% ipython --no-banner

In [1]: import numpy as np

In [2]: np.set_printoptions(precision=3, suppress=True, linewidth=120)

In [3]: M = np.loadtxt("case12.csv", delimiter=",")

In [4]: print(M)
[[ -9.   0. -15.  -3.  15.  -3.  24. -12. -12. -18.   0. -18. -18.   9.]
 [ 21.   0.  35.   7. -35.   7. -56.  28.  28.  42.   0.  42.  42. -21.]
 [  0.   0.   0.   0.   0.   0.   0.   0.   0.   0.   0.   0.   0.   0.]
 [ -6.   0. -10.  -2.  10.  -2.  16.  -8.  -8. -12.   0. -12. -12.   6.]
 [-18.   0. -30.  -6.  30.  -6.  48. -24. -24. -36.   0. -36. -36.  18.]
 [-12.   0. -20.  -4.  20.  -4.  32. -16. -16. -24.   0. -24. -24.  12.]
 [  6.   0.  10.   2. -10.   2. -16.   8.   8.  12.   0.  12.  12.  -6.]]

In [5]: # looks like rank 1

In [6]: left, sigma, Vt = np.linalg.svd(M, full_matrices=False)

In [7]: print(np.round(np.sqrt((sigma ** 2).sum()), 3), np.round(np.linalg.norm(M), 3))
179.811 179.811

In [8]: print((sigma > 1e-8).sum())
1

In [9]: print(np.round(left.T @ M @ Vt.T, 3) + 0)
[[179.811   0.      0.      0.      0.      0.      0.   ]
 [  0.      0.      0.      0.      0.      0.      0.   ]
 [  0.      0.      0.      0.      0.      0.      0.   ]
 [  0.      0.      0.      0.      0.      0.      0.   ]
 [  0.      0.      0.      0.      0.      0.      0.   ]
 [  0.      0.      0.      0.      0.      0.      0.   ]
 [  0.      0.      0.      0.      0.      0.      0.   ]]

In [10]: print(left.shape, sigma.shape, Vt.shape)
(7, 7) (7,) (7, 14)

In [11]: print(sigma.round(3) + 0)
[179.811   0.      0.      0.      0.      0.      0.   ]

In [12]: print(np.round(left.T @ left, 3) + 0)
[[1. 0. 0. 0. 0. 0. 0.]
 [0. 1. 0. 0. 0. 0. 0.]
 [0. 0. 1. 0. 0. 0. 0.]
 [0. 0. 0. 1. 0. 0. 0.]
 [0. 0. 0. 0. 1. 0. 0.]
 [0. 0. 0. 0. 0. 1. 0.]
 [0. 0. 0. 0. 0. 0. 1.]]

In [13]: print(np.abs(Vt[0]))
[0.181 0.    0.302 0.06  0.302 0.06  0.483 0.242 0.242 0.362 0.    0.362 0.362 0.181]

In [14]: print(np.round(sigma / sigma[0], 3) + 0)
[1. 0. 0. 0. 0. 0. 0.]

In [15]: print(np.cumsum(sigma ** 2) / np.sum(sigma ** 2))
[1. 1. 1. 1. 1. 1. 1.]
